% python3 -q
>>> import numpy as np
>>> import numpy.linalg as la
>>> np.set_printoptions(precision=2, suppress=True, linewidth=200)
>>> E = np.loadtxt("data.csv", delimiter=",")
>>> E
array([[-1., -2., -2.],
       [-1.,  2.,  2.],
       [-1.,  0., -1.]])
>>> T = np.stack([E, -1 * E, E[::-1]])
>>> la.matrix_rank(T.reshape(3, -1))
np.int64(2)
>>> np.einsum("bij,cij->bc", T, T)
array([[ 20., -20.,  15.],
       [-20.,  20., -15.],
       [ 15., -15.,  20.]])
>>> la.det(T)
array([ 4., -4., -4.])
>>> T.sum(axis=0)
array([[-1.,  0., -1.],
       [-1.,  2.,  2.],
       [-1., -2., -2.]])
>>> T.shape
(3, 3, 3)
>>> rng = np.random.default_rng(9978)
>>> z = rng.permutation(3)
>>> z
array([0, 1, 2])
>>> Y = E[z][:, z]
>>> Y
array([[-1., -2., -2.],
       [-1.,  2.,  2.],
       [-1.,  0., -1.]])
>>> np.trace(Y)
np.float64(0.0)
>>> np.allclose(Y, E)
True
>>> np.diag(Y)
array([-1.,  2., -1.])
>>> O = E.astype(float).copy()
>>> for j in range(3):
...     O[:, j] -= O[:, :j] @ (O[:, :j].T @ O[:, j])
...     O[:, j] /= la.norm(O[:, j])
... 
>>> np.round(O.T @ O, 2) + 0
array([[1., 0., 0.],
       [0., 1., 0.],
       [0., 0., 1.]])
>>> np.round(O.T @ E, 2) + 0
array([[1.73, 0.  , 0.58],
       [0.  , 2.83, 2.83],
       [0.  , 0.  , 0.82]])
>>> Y = np.array([[1, 1], [0, 0], [2, 1]])
>>> Y.T @ E.T
array([[-5.,  3., -3.],
       [-3.,  1., -2.]])
>>> np.einsum("ik,kj->ij", E, Y)
array([[-5., -3.],
       [ 3.,  1.],
       [-3., -2.]])
>>> np.einsum("ij,ij->i", E, E)
array([9., 9., 2.])
>>> m1 = np.load("out10.npy")
>>> m1
array([[ 85,  84, -46,  41],
       [ 84, 100, -24,  66],
       [-46, -24,  52,  10],
       [ 41,  66,  10,  58]])
>>> hat = np.triu(np.array([[-1, 2, 1, 2], [1, 1, 0, -1], [2, -1, 0, -2], [1, -2, -1, 2]]), 1) + np.eye(4)
>>> Y = hat @ m1 @ la.inv(hat)
>>> hat @ m1 - m1 @ hat
array([[ 204.,  138.,  -61.,   80.],
       [ -41., -234.,  -94., -174.],
       [ -82.,  -40.,   26.,   56.],
       [   0.,  -82.,  -41.,    4.]])
>>> round(la.det(Y), 2)
np.float64(-0.0)
>>> np.round(np.poly(Y), 2) + 0
array([    1.,  -295., 15981.,     0.,     0.])
>>> np.trace(Y), np.trace(m1)
(np.float64(295.0), np.int64(295))
>>> z = rng.permutation(4)
>>> z
array([2, 3, 0, 1])
>>> Y = m1[z][:, z]
>>> np.round(np.sort(np.abs(la.eigvals(Y))), 2) + 0
array([  0. ,   0. ,  71.5, 223.5])
>>> np.diag(Y)
array([ 52,  58,  85, 100])
>>> np.allclose(Y, m1)
False
>>> mat = np.load("m.npy")
>>> mat
array([[ 1.  ,  0.  ,  0.  ,  0.  ],
       [ 0.  ,  0.81,  0.  ,  0.59],
       [ 0.  ,  0.  ,  1.  ,  0.  ],
       [ 0.  , -0.59,  0.  ,  0.81]])
>>> x0 = np.array([0, 3, 2])
>>> y = E @ x0
>>> b, lr = np.zeros(3), 1 / la.norm(E, 2) ** 2
>>> for i in range(3):
...     b -= lr * E.T @ (E @ b - y)
...     if i % 1 == 0: print(i, round(la.norm(E @ b - y), 2))
... 
0 0.69
1 0.61
2 0.54
>>> np.round(la.cond(E), 2)
np.float64(7.33)
>>> r0 = np.array([2, 0, 0, 2])
>>> Y = mat + np.outer(r0, np.eye(4)[0])
>>> la.matrix_rank(la.inv(Y) - la.inv(mat), tol=1e-8)
np.int64(1)
>>> Y
array([[ 3.  ,  0.  ,  0.  ,  0.  ],
       [ 0.  ,  0.81,  0.  ,  0.59],
       [ 0.  ,  0.  ,  1.  ,  0.  ],
       [ 2.  , -0.59,  0.  ,  0.81]])
>>> T = np.stack([Y, 4 * Y, Y[::-1]])
>>> (T @ Y.T).shape
(3, 4, 4)
>>> T.shape
(3, 4, 4)
>>> la.matrix_rank(T.reshape(3, -1))
np.int64(2)
>>> la.det(T)
array([  3., 768.,   3.])
>>> feats = np.load("test5.npy")
>>> feats
array([[0, 0, 0, 0, 0, 0],
       [0, 1, 2, 2, 0, 0],
       [0, 0, 2, 2, 0, 0],
       [0, 2, 3, 3, 0, 0],
       [0, 0, 0, 0, 1, 2],
       [0, 0, 0, 0, 0, 1]])
>>> left, sigma, Vt = la.svd(feats)
>>> vecs = Vt[:(sigma > 1e-8).sum()]
>>> x0 = feats[5] + -2 * feats[0] + rng.integers(2) * np.eye(6)[3]
>>> x0
array([0., 0., 0., 1., 0., 1.])
>>> la.matrix_rank(np.vstack([feats, x0]))
np.int64(5)
>>> np.allclose(vecs.T @ vecs @ x0, x0)
False
>>> np.round(vecs.T @ vecs, 2) + 0
array([[0. , 0. , 0. , 0. , 0. , 0. ],
       [0. , 1. , 0. , 0. , 0. , 0. ],
       [0. , 0. , 0.5, 0.5, 0. , 0. ],
       [0. , 0. , 0.5, 0.5, 0. , 0. ],
       [0. , 0. , 0. , 0. , 1. , 0. ],
       [0. , 0. , 0. , 0. , 0. , 1. ]])
>>> Y = np.array([[2, -3], [1, -1], [1, -3], [1, 1], [1, 2], [0, -2]])
>>> np.einsum("ij->j", feats)
array([0, 3, 7, 7, 1, 3])
>>> la.matrix_rank(np.vstack([feats, Y.T]))
np.int64(6)
>>> feats @ Y
array([[ 0,  0],
       [ 5, -5],
       [ 4, -4],
       [ 8, -8],
       [ 1, -2],
       [ 0, -2]])
>>> np.vstack([feats, Y.T]).shape
(8, 6)
>>> np.einsum("ij,ij->i", feats, feats)
array([ 0,  9,  8, 22,  5,  1])
>>> np.einsum("ik,kj->ij", feats, Y)
array([[ 0,  0],
       [ 5, -5],
       [ 4, -4],
       [ 8, -8],
       [ 1, -2],
       [ 0, -2]])
>>> la.cond(feats) > 100
np.True_
>>> np.argsort(-la.norm(feats, axis=0).round(6), kind="stable")[:3]
array([2, 3, 1])
>>> [round(float(x), 2) for x in la.svd(feats, compute_uv=False)[:3]]
[6.16, 2.41, 1.05]
>>> la.matrix_rank(feats, rtol=0.1)
np.int64(3)
>>> round(la.norm(feats, 2) / la.norm(feats), 2)
np.float64(0.92)
>>> X = np.loadtxt("arr.csv", delimiter=",")
>>> X
array([[ 0.  ,  0.53, -0.04, -0.86, -1.86,  0.81,  1.96],
       [-0.24,  1.55, -1.11, -2.01,  0.78, -0.76, -0.27],
       [ 2.64,  0.99, -0.15,  0.3 ,  0.11,  0.87, -0.4 ],
       [-0.48, -0.26, -2.57,  0.94,  0.21,  1.06,  0.19],
       [ 0.72,  0.13, -0.44,  0.99,  0.54, -2.  ,  1.74],
       [-0.24, -0.04,  0.77, -0.3 ,  2.13,  1.36,  1.36],
       [ 1.08, -2.29, -0.57, -1.48,  0.11, -0.2 ,  0.15]])
>>> r0 = np.array([-3, 0, 0])
>>> np.polyval(r0, X[2])
array([-20.91,  -2.95,  -0.06,  -0.26,  -0.04,  -2.29,  -0.48])
>>> np.convolve(X[2], r0)
array([-7.92, -2.98,  0.44, -0.89, -0.33, -2.62,  1.2 ,  0.  ,  0.  ])
>>> Y = la.inv(X)
>>> np.round(la.inv(Y), 2) + 0
array([[ 0.  ,  0.53, -0.04, -0.86, -1.86,  0.81,  1.96],
       [-0.24,  1.55, -1.11, -2.01,  0.78, -0.76, -0.27],
       [ 2.64,  0.99, -0.15,  0.3 ,  0.11,  0.87, -0.4 ],
       [-0.48, -0.26, -2.57,  0.94,  0.21,  1.06,  0.19],
       [ 0.72,  0.13, -0.44,  0.99,  0.54, -2.  ,  1.74],
       [-0.24, -0.04,  0.77, -0.3 ,  2.13,  1.36,  1.36],
       [ 1.08, -2.29, -0.57, -1.48,  0.11, -0.2 ,  0.15]])
>>> np.round(la.det(X) * la.det(Y), 2)
np.float64(1.0)
>>> (np.abs(Y) > 1e-9).astype(int)
array([[0, 1, 1, 1, 1, 1, 1],
       [1, 1, 1, 1, 1, 1, 1],
       [1, 1, 1, 1, 1, 1, 1],
       [1, 1, 1, 1, 1, 1, 1],
       [1, 1, 1, 1, 1, 1, 1],
       [1, 1, 1, 1, 1, 1, 1],
       [1, 1, 1, 1, 1, 1, 1]])
>>> np.round(la.slogdet(X)[0], 2)
np.float64(-1.0)
>>> np.round(X @ Y, 2) + 0
array([[1., 0., 0., 0., 0., 0., 0.],
       [0., 1., 0., 0., 0., 0., 0.],
       [0., 0., 1., 0., 0., 0., 0.],
       [0., 0., 0., 1., 0., 0., 0.],
       [0., 0., 0., 0., 1., 0., 0.],
       [0., 0., 0., 0., 0., 1., 0.],
       [0., 0., 0., 0., 0., 0., 1.]])
>>> np.round(X @ X.T, 2) + 0
array([[9., 0., 0., 0., 0., 0., 0.],
       [0., 9., 0., 0., 0., 0., 0.],
       [0., 0., 9., 0., 0., 0., 0.],
       [0., 0., 0., 9., 0., 0., 0.],
       [0., 0., 0., 0., 9., 0., 0.],
       [0., 0., 0., 0., 0., 9., 0.],
       [0., 0., 0., 0., 0., 0., 9.]])
>>> np.round(X.T @ X, 2) + 0
array([[9., 0., 0., 0., 0., 0., 0.],
       [0., 9., 0., 0., 0., 0., 0.],
       [0., 0., 9., 0., 0., 0., 0.],
       [0., 0., 0., 9., 0., 0., 0.],
       [0., 0., 0., 0., 9., 0., 0.],
       [0., 0., 0., 0., 0., 9., 0.],
       [0., 0., 0., 0., 0., 0., 9.]])
>>> la.svd(X, compute_uv=False)
array([3., 3., 3., 3., 3., 3., 3.])
>>> np.count_nonzero(X)
np.int64(48)
>>> X.sum(axis=0)
array([ 3.48,  0.61, -4.12, -2.42,  2.03,  1.15,  4.72])
>>> X.mean(axis=0)
array([ 0.5 ,  0.09, -0.59, -0.35,  0.29,  0.16,  0.67])
>>> z = rng.permutation(4)
>>> z
array([1, 2, 0, 3])
>>> Y = mat[z][:, z]
>>> np.allclose(Y, mat)
False
>>> M = np.array([[1.0, 0.0, 0.0, 0.0],
...     [0.0, 1.0, 0.0, 3.0],
...     [0.0, 2.0, 1.0, 0.0],
...     [0.0, 2.0, 2.0, 0.0]])
>>> r0, v = M[2], M[0]
>>> r0 @ r0
np.float64(5.0)
>>> pr = (r0 @ v) / (r0 @ r0) * r0
>>> np.outer(r0, v)
array([[0., 0., 0., 0.],
       [2., 0., 0., 0.],
       [1., 0., 0., 0.],
       [0., 0., 0., 0.]])
>>> v - pr
array([1., 0., 0., 0.])
>>> la.matrix_rank(np.outer(r0, v))
np.int64(1)
>>> np.unravel_index(np.abs(M).argmax(), M.shape)
(np.int64(1), np.int64(3))
>>> la.matrix_rank(M)
np.int64(4)
>>> np.zeros(4, 4)
Traceback (most recent call last):
  File "<python-input-108>", line 1, in <module>
    np.zeros(4, 4)
    ~~~~~~~~^^^^^^
TypeError: Cannot interpret '4' as a data type
>>> np.abs(M).max()
np.float64(3.0)
>>> round(la.norm(M), 2)
np.float64(4.9)
>>> M.sum(axis=0)
array([1., 5., 3., 3.])
>>> la.cond(m1) > 100
np.True_
>>> la.matrix_rank(m1, rtol=0.1)
np.int64(2)
>>> J = np.load("sample8.npy")
>>> J
array([[0.33, 0.33, 0.33],
       [0.  , 1.  , 0.  ],
       [0.33, 0.  , 0.67]])
>>> r0 = np.array([-4, -4])
>>> np.convolve(J[1], r0)
array([ 0., -4., -4.,  0.])
>>> np.cross(J[1, :3], J[0, :3])
array([ 0.33,  0.  , -0.33])
>>> arr = np.loadtxt("dump.csv", delimiter=",")
>>> arr
array([[-0.73, -0.65, -0.19],
       [ 0.65, -0.76,  0.11],
       [-0.22, -0.05,  0.98]])
>>> arr @ arr
array([[ 0.16,  0.98, -0.12],
       [-0.98,  0.14, -0.1 ],
       [-0.08,  0.13,  0.99]])
>>> (arr - arr.T) / 2
array([[ 0.  , -0.65,  0.01],
       [ 0.65,  0.  ,  0.08],
       [-0.01, -0.08,  0.  ]])
>>> np.allclose(arr @ arr.T, arr.T @ arr)
True
>>> np.allclose(arr, arr.T)
False
>>> hat = np.triu(np.array([[4, 8, 9], [5, -3, -9], [-2, 6, 5]]), 1) + np.eye(3)
>>> Y = hat @ arr @ la.inv(hat)
>>> la.matrix_rank(Y)
np.int64(3)
>>> np.poly(Y)
array([ 1.  ,  0.51, -0.51, -1.  ])
>>> r0, v = arr[2], arr[1]
>>> round(float(r0 @ r0), 2)
1.0
>>> round(r0 @ v, 2)
np.float64(-0.0)
>>> pr = (r0 @ v) / (r0 @ r0) * r0
>>> np.outer(r0, v)
array([[-0.14,  0.16, -0.02],
       [-0.03,  0.04, -0.01],
       [ 0.63, -0.74,  0.1 ]])
